>>> import numpy as np
>>> from numpy import linalg as LA
>>> np.set_printoptions(precision=4, suppress=True, linewidth=100)
>>> def rnd(a):
...     return np.round(a, 4) + 0
... 
>>> m1 = np.load("arr.npy")
>>> m1
array([[ 0, -1, -2,  1],
       [ 1,  0,  3,  3],
       [ 3, -2,  2, -1],
       [ 3,  0,  0, -2],
       [-2,  3,  2,  3]])
>>> x0 = np.array([3, -3, -2, 0])
>>> y = m1 @ x0
>>> coef, lr = np.zeros(4), 1 / LA.norm(m1, 2) ** 2
>>> for i in range(15):
...     coef -= lr * m1.T @ (m1 @ coef - y)
...     if i % 5 == 0: print(i, round(LA.norm(m1 @ coef - y), 4))
... 
0 6.5992
5 3.0364
10 1.5986
>>> rnd(coef)
array([ 2.6332, -3.1391, -1.6522, -0.3452])
>>> O, r_ = LA.qr(m1)
>>> rnd(O @ r_)
array([[ 0., -1., -2.,  1.],
       [ 1.,  0.,  3.,  3.],
       [ 3., -2.,  2., -1.],
       [ 3.,  0.,  0., -2.],
       [-2.,  3.,  2.,  3.]])
>>> O.shape, r_.shape
((5, 4), (4, 4))
>>> rnd(r_)
array([[-4.7958,  2.5022, -1.0426,  2.5022],
       [ 0.    , -2.7819, -2.3756, -1.3441],
       [ 0.    ,  0.    , -3.7775, -2.7573],
       [ 0.    ,  0.    ,  0.    ,  2.8862]])
>>> np.trace(O @ O.T)
np.float64(4.0)
>>> np.allclose(r_.T @ r_, m1.T @ m1)
True
>>> rnd(np.abs(np.diag(r_)))
array([4.7958, 2.7819, 3.7775, 2.8862])
>>> other = np.array([[2, 1], [2, 1], [0, 2], [0, 0]])
>>> m1 @ other
array([[-2, -5],
       [ 2,  7],
       [ 2,  5],
       [ 6,  3],
       [ 2,  5]])
>>> LA.matrix_rank(np.vstack([m1, other.T]))
np.int64(4)
>>> other.T @ m1.T
array([[-2,  2,  2,  6,  2],
       [-5,  7,  5,  3,  5]])
>>> X = np.load("test9.npy")
>>> X
array([[-2.73, -0.26, -1.56],
       [-1.47, -0.14, -0.84],
       [ 2.31,  0.22,  1.32],
       [ 0.21,  0.02,  0.12],
       [-1.05, -0.1 , -0.6 ],
       [-0.42, -0.04, -0.24]])
>>> U, sigma, Vt = LA.svd(X)
>>> np.argmax(sigma[:-1] / (sigma[1:] + 1e-6)) + 1
np.int64(1)
>>> other = U[:, :1] @ np.diag(sigma[:1]) @ Vt[:1]
>>> LA.matrix_rank(other)
np.int64(1)
>>> rnd(other)
array([[-2.73, -0.26, -1.56],
       [-1.47, -0.14, -0.84],
       [ 2.31,  0.22,  1.32],
       [ 0.21,  0.02,  0.12],
       [-1.05, -0.1 , -0.6 ],
       [-0.42, -0.04, -0.24]])
>>> rnd(LA.norm(X - other) / LA.norm(X))
np.float64(0.0)
>>> other = X / LA.norm(X, axis=1, keepdims=True)
>>> C2 = other @ other.T
>>> (C2 - 2 * np.eye(6)).round(6).argmax(axis=1)
array([1, 0, 3, 2, 0, 0])
>>> np.degrees(np.arccos(np.clip(C2[1, 2], -1, 1)))
np.float64(180.0)
>>> rnd(LA.norm(other, axis=1))
array([1., 1., 1., 1., 1., 1.])
>>> rnd(C2)
array([[ 1.,  1., -1., -1.,  1.,  1.],
       [ 1.,  1., -1., -1.,  1.,  1.],
       [-1., -1.,  1.,  1., -1., -1.],
       [-1., -1.,  1.,  1., -1., -1.],
       [ 1.,  1., -1., -1.,  1.,  1.],
       [ 1.,  1., -1., -1.,  1.,  1.]])
>>> (np.abs(C2) > 0.9).astype(int)
array([[1, 1, 1, 1, 1, 1],
       [1, 1, 1, 1, 1, 1],
       [1, 1, 1, 1, 1, 1],
       [1, 1, 1, 1, 1, 1],
       [1, 1, 1, 1, 1, 1],
       [1, 1, 1, 1, 1, 1]])
>>> feats = np.array([[110, 89, 19, 60, 94, 76],
...     [89, 130, 18, 65, 85, 110],
...     [19, 18, 5, 4, 13, 12],
...     [60, 65, 4, 69, 70, 70],
...     [94, 85, 13, 70, 90, 80],
...     [76, 110, 12, 70, 80, 100]])
>>> feats
array([[110,  89,  19,  60,  94,  76],
       [ 89, 130,  18,  65,  85, 110],
       [ 19,  18,   5,   4,  13,  12],
       [ 60,  65,   4,  69,  70,  70],
       [ 94,  85,  13,  70,  90,  80],
       [ 76, 110,  12,  70,  80, 100]])
>>> # rows and columns are dependent
>>> np.abs(np.diag(LA.qr(feats)[1])) > 1e-9
array([ True,  True,  True, False, False, False])
>>> LA.lstsq(feats[:-1].T, feats[-1])[2]
np.int32(3)
>>> rnd(feats @ LA.pinv(feats) @ feats)
array([[110.,  89.,  19.,  60.,  94.,  76.],
       [ 89., 130.,  18.,  65.,  85., 110.],
       [ 19.,  18.,   5.,   4.,  13.,  12.],
       [ 60.,  65.,   4.,  69.,  70.,  70.],
       [ 94.,  85.,  13.,  70.,  90.,  80.],
       [ 76., 110.,  12.,  70.,  80., 100.]])
>>> np.allclose(feats, feats.T)
True
>>> (feats + feats.T) / 2
array([[110.,  89.,  19.,  60.,  94.,  76.],
       [ 89., 130.,  18.,  65.,  85., 110.],
       [ 19.,  18.,   5.,   4.,  13.,  12.],
       [ 60.,  65.,   4.,  69.,  70.,  70.],
       [ 94.,  85.,  13.,  70.,  90.,  80.],
       [ 76., 110.,  12.,  70.,  80., 100.]])
>>> rnd(LA.det(feats))
np.float64(0.0)
>>> rnd(np.sort(np.abs(LA.eigvals(feats))))
array([  0.    ,   0.    ,   0.    ,  30.9389,  45.7042, 427.3569])
>>> feats @ feats
array([[38594, 41952,  6161, 28501, 36892, 37698],
       [41952, 48695,  6806, 31997, 40650, 43630],
       [ 6161,  6806,  1039,  4356,  5791,  6004],
       [28501, 31997,  4356, 22402, 27947, 29188],
       [36892, 40650,  5791, 27947, 35630, 36750],
       [37698, 43630,  6004, 29188, 36750, 39320]])
>>> U, sigma, Vt = LA.svd(feats)
>>> evecs = Vt[:(sigma > 1e-8).sum()]
>>> rng = np.random.default_rng(610178)
>>> x0 = feats[1] + 2 * feats[5] + rng.integers(2) * np.eye(6)[0]
>>> x0
array([242., 350.,  42., 205., 245., 310.])
>>> rnd(LA.norm(x0 - evecs.T @ evecs @ x0))
np.float64(0.5115)
>>> vals, evecs = LA.eigh(feats)
>>> rnd(evecs.T @ feats @ evecs)
array([[  0.    ,   0.    ,   0.    ,   0.    ,   0.    ,   0.    ],
       [  0.    ,   0.    ,   0.    ,   0.    ,   0.    ,   0.    ],
       [  0.    ,   0.    ,   0.    ,   0.    ,   0.    ,   0.    ],
       [  0.    ,   0.    ,   0.    ,  30.9389,   0.    ,   0.    ],
       [  0.    ,   0.    ,   0.    ,   0.    ,  45.7042,   0.    ],
       [  0.    ,   0.    ,   0.    ,   0.    ,   0.    , 427.3569]])
>>> np.unique(vals.round(6) + 0, return_counts=True)[1]
array([3, 1, 1, 1])
>>> rnd(evecs @ np.diag(vals) @ evecs.T)
array([[110.,  89.,  19.,  60.,  94.,  76.],
       [ 89., 130.,  18.,  65.,  85., 110.],
       [ 19.,  18.,   5.,   4.,  13.,  12.],
       [ 60.,  65.,   4.,  69.,  70.,  70.],
       [ 94.,  85.,  13.,  70.,  90.,  80.],
       [ 76., 110.,  12.,  70.,  80., 100.]])
>>> mat = np.array([[0, 0, -2], [1, 3, 0], [1, 2, -2]]) * (rng.random((3, 3)) < 0.3)
>>> mat
array([[ 0,  0, -2],
       [ 0,  0,  0],
       [ 0,  0,  0]])
>>> # rank 1
>>> (mat + mat.T) / 2
array([[ 0.,  0., -1.],
       [ 0.,  0.,  0.],
       [-1.,  0.,  0.]])
>>> rnd(np.abs(LA.eigvals(mat)).max())
np.float64(0.0)
>>> (mat - mat.T) / 2
array([[ 0.,  0., -1.],
       [ 0.,  0.,  0.],
       [ 1.,  0.,  0.]])
>>> rnd(np.sort(np.abs(LA.eigvals(mat))))
array([0., 0., 0.])
>>> hat = np.triu(np.array([[2, 5, 0], [2, 1, 2], [0, 3, 3]]), 1) + np.eye(3)
>>> other = hat @ mat @ LA.inv(hat)
>>> LA.matrix_rank(other)
np.int64(1)
>>> np.poly(other)
array([1., 0., 0., 0.])
>>> rank = LA.matrix_rank(mat)
>>> rank
np.int64(1)
>>> N = LA.svd(mat)[2][rank:].T
>>> np.allclose(mat @ N, 0)
True
>>> [int(LA.matrix_rank(mat[:, :j + 1])) for j in range(3)]
[0, 0, 1]
>>> N @ N.T
array([[1., 0., 0.],
       [0., 1., 0.],
       [0., 0., 0.]])
>>> [int(LA.matrix_rank(mat[:i])) for i in range(1, len(mat) + 1)]
[1, 1, 1]
>>> other = np.array([[1, 3, -1], [-1, -3, -2], [3, 1, 3]])
>>> np.vstack([mat, other.T]).shape
(6, 3)
>>> np.einsum("ij->j", mat)
array([ 0,  0, -2])
>>> np.einsum("ik,kj->ij", mat, other)
array([[-6, -2, -6],
       [ 0,  0,  0],
       [ 0,  0,  0]])
>>> LA.matrix_rank(np.vstack([mat, other.T]))
np.int64(3)
>>> theta = rng.uniform(0, 2 * np.pi, 15)
>>> O, _ = LA.qr(np.array([[-0.7, 0.2], [-0.8, 0.1], [0.1, 0.4], [-0.5, -0.8], [-0.3, -0.3]]))
>>> F = 10 * np.c_[np.cos(theta), np.sin(theta)] @ O.T
>>> rnd(F)
array([[ 0.4444, -0.6936,  3.9413, -8.4931, -3.4139],
       [ 0.125 , -1.0261,  3.8787, -8.4831, -3.4533],
       [-4.9323, -5.9017,  1.5872, -5.4649, -2.9082],
       [-3.4144, -2.5295, -4.088 ,  7.6278,  2.6549],
       [-3.3718, -2.4813, -4.0923,  7.6544,  2.6716],
       [ 6.7175,  6.7258,  2.2116, -2.1786,  0.0248],
       [-3.8352, -4.9231,  2.3481, -6.6999, -3.2638],
       [-5.056 , -4.4497, -3.7062,  6.1313,  1.8188],
       [ 6.0704,  6.8112, -0.4457,  3.4088,  2.2223],
       [ 1.2027,  2.3813, -3.5278,  8.2423,  3.5358],
       [-5.3907, -6.2866,  1.1894, -4.7729, -2.6877],
       [-0.2182, -1.3806,  3.802 , -8.4516, -3.4872],
       [-3.2283, -4.3574,  2.6875, -7.2038, -3.3872],
       [-0.975 , -2.152 ,  3.5985, -8.3066, -3.5311],
       [ 3.401 ,  4.5198, -2.5958,  7.0711,  3.3565]])
>>> # null space of dimension 3
>>> U, sigma, Vt = LA.svd(F)
>>> evecs = Vt[:(sigma > 1e-8).sum()]
>>> x0 = F[1] + -2 * F[0] + rng.integers(2) * np.eye(5)[4]
>>> rnd(x0)
array([-0.7638,  0.361 , -4.004 ,  8.5032,  3.3744])
>>> rnd(np.diag(evecs.T @ evecs))
array([0.4684, 0.5142, 0.171 , 0.7213, 0.1251])
>>> np.allclose(evecs.T @ evecs @ x0, x0)
True
